% python3 -q
>>> import numpy as np
>>> from numpy import linalg as LA
>>> np.set_printoptions(precision=1, suppress=True, linewidth=140)
>>> def rd(a):
...     return np.round(a, 1) + 0
... 
>>> data = np.array([[3.9, -3.6, 4.1, 5.7, -4.9, -1.3, -0.8],
...     [-2.8, 3.2, 9.6, 1.2, -5.5, 4.3, 3.9],
...     [3.0, -3.0, 13.6, 9.9, -12.1, 2.0, 1.7],
...     [9.7, -8.7, 2.6, 9.9, -5.9, -3.7, -4.3],
...     [0.1, 0.7, -7.8, -4.2, 6.6, -1.9, -1.4],
...     [8.2, -8.1, -3.8, 6.5, -1.1, -5.2, -4.8],
...     [1.8, -1.8, -4.4, 0.7, 1.8, -2.3, -2.0],
...     [6.9, -7.4, 6.0, 10.0, -8.0, -2.0, -1.8],
...     [1.3, -1.2, 5.6, 3.8, -5.0, 1.0, 1.7]])
>>> data
array([[  3.9,  -3.6,   4.1,   5.7,  -4.9,  -1.3,  -0.8],
       [ -2.8,   3.2,   9.6,   1.2,  -5.5,   4.3,   3.9],
       [  3. ,  -3. ,  13.6,   9.9, -12.1,   2. ,   1.7],
       [  9.7,  -8.7,   2.6,   9.9,  -5.9,  -3.7,  -4.3],
       [  0.1,   0.7,  -7.8,  -4.2,   6.6,  -1.9,  -1.4],
       [  8.2,  -8.1,  -3.8,   6.5,  -1.1,  -5.2,  -4.8],
       [  1.8,  -1.8,  -4.4,   0.7,   1.8,  -2.3,  -2. ],
       [  6.9,  -7.4,   6. ,  10. ,  -8. ,  -2. ,  -1.8],
       [  1.3,  -1.2,   5.6,   3.8,  -5. ,   1. ,   1.7]])
>>> rd(np.abs(LA.svd(data)[2][-1]))
array([0.2, 0.1, 0.3, 0.5, 0.7, 0. , 0. ])
>>> round(np.log10(LA.cond(data)))
2
>>> LA.matrix_rank(data, rtol=0.1)
np.int64(2)
>>> F = np.loadtxt("m.csv", delimiter=",")
>>> F
array([[ 1.3, -2. ,  1.2],
       [ 0.5,  0.2, -0.2],
       [-1. , -0.6, -0.1],
       [ 1. ,  0.7,  0.3]])
>>> q, vecs = LA.qr(F[:, :1])[0], LA.qr(F[:, 1:])[0]
>>> s = LA.svd(q.T @ vecs, compute_uv=False)
>>> rd(LA.norm(q @ q.T - vecs @ vecs.T, 2))
np.float64(1.0)
>>> rd(s)
array([0.9])
>>> m1 = np.vander(np.arange(8) - 1, 4, increasing=True)
>>> m1
array([[  1,  -1,   1,  -1],
       [  1,   0,   0,   0],
       [  1,   1,   1,   1],
       [  1,   2,   4,   8],
       [  1,   3,   9,  27],
       [  1,   4,  16,  64],
       [  1,   5,  25, 125],
       [  1,   6,  36, 216]])
>>> x = np.array([-3, 2, -3, 2])
>>> rhs = m1 @ x
>>> rd(LA.solve(m1.T @ m1, m1.T @ rhs))
array([-3.,  2., -3.,  2.])
>>> rd(LA.lstsq(m1, rhs)[0])
array([-3.,  2., -3.,  2.])
>>> rng = np.random.default_rng(397954)
>>> rhs = rhs + 0.3 * rng.normal(size=8)
>>> rd(rhs)
array([ -9.9,  -2.8,  -2.1,   5. ,  29.7,  84.9, 182.1, 332.5])
>>> coef, *_ = LA.lstsq(m1, rhs)
>>> rd(LA.norm(rhs - m1 @ coef))
np.float64(0.5)
>>> coef.round()
array([-3.,  2., -3.,  2.])
>>> cov = m1.T @ m1
>>> np.allclose(cov, cov.T)
True
>>> cov
array([[    8,    20,    92,   440],
       [   20,    92,   440,  2276],
       [   92,   440,  2276, 12200],
       [  440,  2276, 12200, 67172]])
>>> rd(LA.eigvalsh(cov)[::-1])
array([69470.1,    72.7,     3.1,     2.2])
>>> q, R = LA.qr(m1)
>>> rd(np.trace(q @ q.T))
np.float64(4.0)
>>> np.allclose(R.T @ R, m1.T @ m1)
True
>>> rd(abs(R[0, 0])), rd(LA.norm(m1[:, 0]))
(np.float64(2.8), np.float64(2.8))
>>> q.shape, R.shape
((8, 4), (4, 4))
>>> A2 = np.c_[m1[:, :3] @ np.array([[0, 1, 2], [0, 0, 2], [0, 0, 3]]), np.array([3, -1, -2, -1, 2, -2, 1, -3])]
>>> A2
array([[  0,   1,   3,   3],
       [  0,   1,   2,  -1],
       [  0,   1,   7,  -2],
       [  0,   1,  18,  -1],
       [  0,   1,  35,   2],
       [  0,   1,  58,  -2],
       [  0,   1,  87,   1],
       [  0,   1, 122,  -3]])
>>> LA.matrix_rank(np.c_[m1, A2])
np.int64(5)
>>> LA.matrix_rank(A2)
np.int64(3)
>>> rd(LA.norm(LA.qr(m1)[0].T @ A2, axis=0) ** 2 / ((A2 ** 2).sum(axis=0) + 1e-12))
array([0. , 1. , 1. , 0.6])
